$ python -q
>>> import numpy as np
>>> np.set_printoptions(precision=3, suppress=True, linewidth=120, floatmode="fixed")
>>> rd = lambda a: np.round(a, 3) + 0
>>> W0 = np.loadtxt("dump.csv", delimiter=",")
>>> print(W0)
[[ 0.200 -0.200 -0.200  0.280 -0.040]
 [-0.200  0.200  0.200 -0.280  0.040]
 [-0.200  0.200  0.200 -0.280  0.040]
 [ 0.280 -0.280 -0.280  0.392 -0.056]
 [-0.040  0.040  0.040 -0.056  0.008]]
>>> w, evecs = np.linalg.eigh(W0)
>>> vec = np.array([-3, -2, 2, 3, -2])
>>> print(rd(np.linalg.eigvalsh(W0[1:, 1:])))
[0.000 0.000 0.000 0.800]
>>> print(rd(evecs * np.abs(w) @ evecs.T))
[[ 0.200 -0.200 -0.200  0.280 -0.040]
 [-0.200  0.200  0.200 -0.280  0.040]
 [-0.200  0.200  0.200 -0.280  0.040]
 [ 0.280 -0.280 -0.280  0.392 -0.056]
 [-0.040  0.040  0.040 -0.056  0.008]]
>>> print(rd(vec @ W0 @ vec / (vec @ vec)), rd(w[0]), w[-1])
0.017 0.0 1.0
>>> print((np.sign(evecs[:, -1].round(6)) == np.sign(evecs[0, -1].round(6))).astype(int))
[1 0 0 1 0]
>>> w, evecs = np.linalg.eigh(W0)
>>> print(np.unique(w.round(6) + 0, return_counts=True)[1])
[4 1]
>>> print(rd(np.linalg.eigvalsh(W0 @ W0)))
[0.000 0.000 0.000 0.000 1.000]
>>> print(w.sum(), np.trace(W0))
1.0 1.0
>>> print(rd(w))
[0.000 0.000 0.000 0.000 1.000]
>>> print(rd(np.linalg.norm(W0, 1)), rd(np.linalg.norm(W0, np.inf)))
1.288 1.288
>>> print(rd(np.linalg.norm(W0, "nuc")))
1.0
>>> print(rd(np.linalg.norm(W0[3], 1)), rd(np.linalg.norm(W0[3], np.inf)))
1.288 0.392
>>> print(W0[3] @ W0[1])
-0.28
>>> print(np.allclose(W0 @ W0.T, W0.T @ W0))
True
>>> assert W0 == W0.T
Traceback (most recent call last):
  File "<python-input-21>", line 1, in <module>
    assert W0 == W0.T
           ^^^^^^^^^^
ValueError: The truth value of an array with more than one element is ambiguous. Use a.any() or a.all()
>>> W0.inv()
Traceback (most recent call last):
  File "<python-input-22>", line 1, in <module>
    W0.inv()
    ^^^^^^
AttributeError: 'numpy.ndarray' object has no attribute 'inv'
>>> np.linalg.determinant(W0)
Traceback (most recent call last):
  File "<python-input-23>", line 1, in <module>
    np.linalg.determinant(W0)
    ^^^^^^^^^^^^^^^^^^^^^
AttributeError: module 'numpy.linalg' has no attribute 'determinant'
>>> print(np.trace(W0))
1.0
>>> print(rd(np.sort(np.abs(np.linalg.eigvals(W0)))))
[0.000 0.000 0.000 0.000 1.000]
>>> print(rd(np.linalg.det(W0)))
0.0
>>> E = np.load("test18.npy")
>>> print(E)
[[-2  0  0  0  0]
 [ 0  2  0  0  0]
 [ 0  0  0  0  0]
 [ 0  0  0  2  0]
 [ 0  0  0  0 -2]]
>>> w, evecs = np.linalg.eigvalsh(E)
Traceback (most recent call last):
  File "<python-input-29>", line 1, in <module>
    w, evecs = np.linalg.eigvalsh(E)
    ^^^^^^^^
ValueError: too many values to unpack (expected 2)
>>> w, evecs = np.linalg.eigh(E)
>>> print(evecs @ np.diag(w) @ evecs.T)
[[-2.000  0.000  0.000  0.000  0.000]
 [ 0.000  2.000  0.000  0.000  0.000]
 [ 0.000  0.000  0.000  0.000  0.000]
 [ 0.000  0.000  0.000  2.000  0.000]
 [ 0.000  0.000  0.000  0.000 -2.000]]
>>> print(w.sum(), np.trace(E))
0.0 0
>>> A = np.array([[5.0, 1.0, 1.0, 1.0, 1.0],
...     [1.0, 5.0, 1.0, 1.0, 1.0],
...     [1.0, 1.0, 5.0, 1.0, 1.0],
...     [1.0, 1.0, 1.0, 5.0, 1.0],
...     [1.0, 1.0, 1.0, 1.0, 5.0]])
>>> print(A)
[[5.000 1.000 1.000 1.000 1.000]
 [1.000 5.000 1.000 1.000 1.000]
 [1.000 1.000 5.000 1.000 1.000]
 [1.000 1.000 1.000 5.000 1.000]
 [1.000 1.000 1.000 1.000 5.000]]
>>> low = np.linalg.cholesky(A)
>>> print(A / np.sqrt(np.outer(np.diag(A), np.diag(A))))
[[1.000 0.200 0.200 0.200 0.200]
 [0.200 1.000 0.200 0.200 0.200]
 [0.200 0.200 1.000 0.200 0.200]
 [0.200 0.200 0.200 1.000 0.200]
 [0.200 0.200 0.200 0.200 1.000]]
>>> print(rd(low))
[[2.236 0.000 0.000 0.000 0.000]
 [0.447 2.191 0.000 0.000 0.000]
 [0.447 0.365 2.160 0.000 0.000]
 [0.447 0.365 0.309 2.138 0.000]
 [0.447 0.365 0.309 0.267 2.121]]
>>> print(rd(np.diag(low) ** 2))
[5.000 4.800 4.667 4.571 4.500]
>>> data = np.load("mat.npy")
>>> print(data)
[[-3.000  1.000  0.000]
 [ 0.000 -3.000  1.000]
 [ 0.000  0.000 -3.000]]
>>> vec = np.array([2, 3, 5])
>>> target = data @ vec
>>> b, lr = np.zeros(3), 1 / np.linalg.norm(data, 2) ** 2
>>> for i in range(5):
...     b -= lr * data.T @ (data @ b - target)
...     if i % 1 == 0: print(i, round(np.linalg.norm(data @ b - target), 3))
... 
0 8.17
1 4.813
2 2.907
3 1.769
4 1.078
>>> print(rd(np.linalg.cond(data)))
1.602
>>> print(rd(b))
[1.740 2.685 4.786]
>>> f, v = data[0], data[2]
>>> print(f @ v)
0.0
>>> print(f @ f)
10.0
>>> pr = (f @ v) / (f @ f) * f
>>> print(v - pr)
[ 0.000  0.000 -3.000]
>>> print(rd(np.linalg.norm(f + v) ** 2 + np.linalg.norm(f - v) ** 2))
38.0
>>> print((data - data.T) / 2)
[[ 0.000  0.500  0.000]
 [-0.500  0.000  0.500]
 [ 0.000 -0.500  0.000]]
>>> assert data == data.T
Traceback (most recent call last):
  File "<python-input-54>", line 1, in <module>
    assert data == data.T
           ^^^^^^^^^^^^^^
ValueError: The truth value of an array with more than one element is ambiguous. Use a.any() or a.all()
>>> print(np.kron(np.eye(2, dtype=int), data))
[[-3.000  1.000  0.000 -0.000  0.000  0.000]
 [ 0.000 -3.000  1.000  0.000 -0.000  0.000]
 [ 0.000  0.000 -3.000  0.000  0.000 -0.000]
 [-0.000  0.000  0.000 -3.000  1.000  0.000]
 [ 0.000 -0.000  0.000  0.000 -3.000  1.000]
 [ 0.000  0.000 -0.000  0.000  0.000 -3.000]]
>>> rng = np.random.default_rng(758)
>>> z = rng.permutation(3)
>>> other = data[:, z] * rng.choice([-1, 1], 3)
>>> print(other)
[[-0.000  3.000  1.000]
 [-1.000 -0.000 -3.000]
 [ 3.000 -0.000  0.000]]
>>> Uu, _, VT = np.linalg.svd(data.T @ other)
>>> print(rd(Uu @ VT))
[[ 0.000 -1.000  0.000]
 [ 0.000  0.000  1.000]
 [-1.000  0.000  0.000]]
>>> print(z)
[2 0 1]
>>> F = np.loadtxt("sample4.csv", delimiter=",")
>>> print(F)
[[  2.063   5.465  -5.848   0.894]
 [  1.664   8.012  -5.800  -0.972]
 [ -9.241  -8.927   7.544   5.362]
 [ -8.867 -10.141   7.850   3.140]
 [ -6.103  -9.251   5.758   2.096]
 [ -9.231  -8.397   7.393   3.246]
 [ -7.523  -8.529   5.890   4.586]
 [ -8.306  -6.823   5.969   5.411]
 [ -6.443  -7.720   6.322   3.966]
 [  2.631   5.193  -5.510  -0.815]
 [  2.724   6.448  -4.559   1.100]
 [  2.652   4.961  -4.554   1.525]
 [ -8.850  -9.687   6.261   3.992]
 [ -8.136  -8.070   6.000   3.137]
 [ -6.263  -8.276   6.593   3.366]
 [  2.474   4.162  -5.767   1.705]
 [  2.981   3.418  -5.026   1.199]
 [ -7.808  -8.554   6.259   3.110]]
>>> other = np.c_[F[:, :2] @ np.array([[-3, 4], [4, 9]]), np.array([-1, -1, 0, 1, -2, 2, -1, -1, -2, 2, -2, -1, 0, 2, -1, -2, -1, 0])]
>>> print(rd(other))
[[  15.671   57.437   -1.000]
 [  27.056   78.764   -1.000]
 [  -7.985 -117.307    0.000]
 [ -13.963 -126.737    1.000]
 [ -18.695 -107.671   -2.000]
 [  -5.895 -112.497    2.000]
 [ -11.547 -106.853   -1.000]
 [  -2.374  -94.631   -1.000]
 [ -11.551  -95.252   -2.000]
 [  12.879   57.261    2.000]
 [  17.620   68.928   -2.000]
 [  11.888   55.257   -1.000]
 [ -12.198 -122.583    0.000]
 [  -7.872 -105.174    2.000]
 [ -14.315  -99.536   -1.000]
 [   9.226   47.354   -2.000]
 [   4.729   42.686   -1.000]
 [ -10.792 -108.218    0.000]]
>>> print(np.linalg.matrix_rank(np.c_[F, other]))
5
>>> print(rd(np.linalg.norm(np.linalg.qr(F)[0].T @ other, axis=0) ** 2 / ((other ** 2).sum(axis=0) + 1e-12)))
[1.000 1.000 0.454]
>>> print(np.linalg.matrix_rank(other))
3
>>> print(rd(np.linalg.norm(other - F @ np.linalg.lstsq(F, other)[0], axis=0)))
[0.000 0.000 4.432]
>>> print(rd(np.linalg.lstsq(F, other[:, 0])[0]))
[-3.000  4.000  0.000  0.000]
>>> z = F[:, 3] > np.median(F[:, 3])
>>> f = F[z].mean(axis=0) - F[~z].mean(axis=0)
>>> print(z.astype(int))
[0 0 1 1 0 1 1 1 1 0 0 0 1 1 1 0 0 0]
>>> mat = np.loadtxt("w.csv", delimiter=",")
>>> print(mat)
[[  7.000   5.000]
 [-10.000  -8.000]]
>>> w, evecs = np.linalg.eig(data)
>>> print(data @ evecs[:, 0] - w[0] * evecs[:, 0])
[0.000 0.000 0.000]
>>> print(rd(np.sort(np.linalg.eigvals(np.linalg.inv(data)))))
[-0.333 -0.333 -0.333]
>>> f = np.array([-3, 2])
>>> other = mat + np.outer(f, np.eye(2)[1])
>>> print(np.linalg.matrix_rank(np.linalg.inv(other) - np.linalg.inv(mat), tol=1e-8))
1
>>> print(rd(np.linalg.det(other) / np.linalg.det(mat)), rd(1 + np.linalg.solve(mat, f)[1]))
3.667 3.667
>>> other = mat[0, 0] * mat[1:] - np.outer(mat[1:, 0], mat[0])
>>> print(other)
[[ 0.000 -6.000]]
>>> print(np.linalg.matrix_rank(other), np.linalg.matrix_rank(mat))
1 2
>>> vec = np.array([-1, -2])
>>> print(np.einsum("ij,j->i", mat, vec))
[-17.000  26.000]
>>> print(mat * vec)
[[ -7.000 -10.000]
 [ 10.000  16.000]]
>>> print(np.linalg.norm(mat, axis=1).argmax())
1
>>> print(rd(np.linalg.norm(mat, axis=1)))
[ 8.602 12.806]
>>> print(rd(np.linalg.norm(mat) ** 2 / np.linalg.norm(mat, 2) ** 2))
1.001
>>> feats = np.load("arr.npy")
>>> print(feats)
[[-1.000  3.000 -2.000 -2.000  3.000]
 [ 3.000  7.000 -6.000 -6.000  9.000]
 [-2.000 -6.000  2.000  4.000 -6.000]
 [-2.000 -6.000  4.000  2.000 -6.000]
 [ 3.000  9.000 -6.000 -6.000  7.000]]
>>> w, evecs = np.linalg.eigh(feats)
>>> vec = np.array([-1, 2, -2, -3, 5])
>>> print(rd(evecs * np.maximum(w, 0) @ evecs.T))
[[ 0.926  2.778 -1.852 -1.852  2.778]
 [ 2.778  8.333 -5.556 -5.556  8.333]
 [-1.852 -5.556  3.704  3.704 -5.556]
 [-1.852 -5.556  3.704  3.704 -5.556]
 [ 2.778  8.333 -5.556 -5.556  8.333]]
>>> print((np.sign(evecs[:, -1].round(6)) == np.sign(evecs[0, -1].round(6))).astype(int))
[1 1 0 0 1]
>>> print(vec @ feats @ vec)
814.0
>>> print(rd(evecs * np.abs(w) @ evecs.T))
[[ 2.852  2.556 -1.704 -1.704  2.556]
 [ 2.556  9.667 -5.111 -5.111  7.667]
 [-1.704 -5.111  5.407  3.407 -5.111]
 [-1.704 -5.111  3.407  5.407 -5.111]
 [ 2.556  7.667 -5.111 -5.111  9.667]]
>>> print(rd(vec @ feats @ vec / (vec @ vec)), rd(w[0]), rd(w[-1]))
18.93 -2.0 25.0
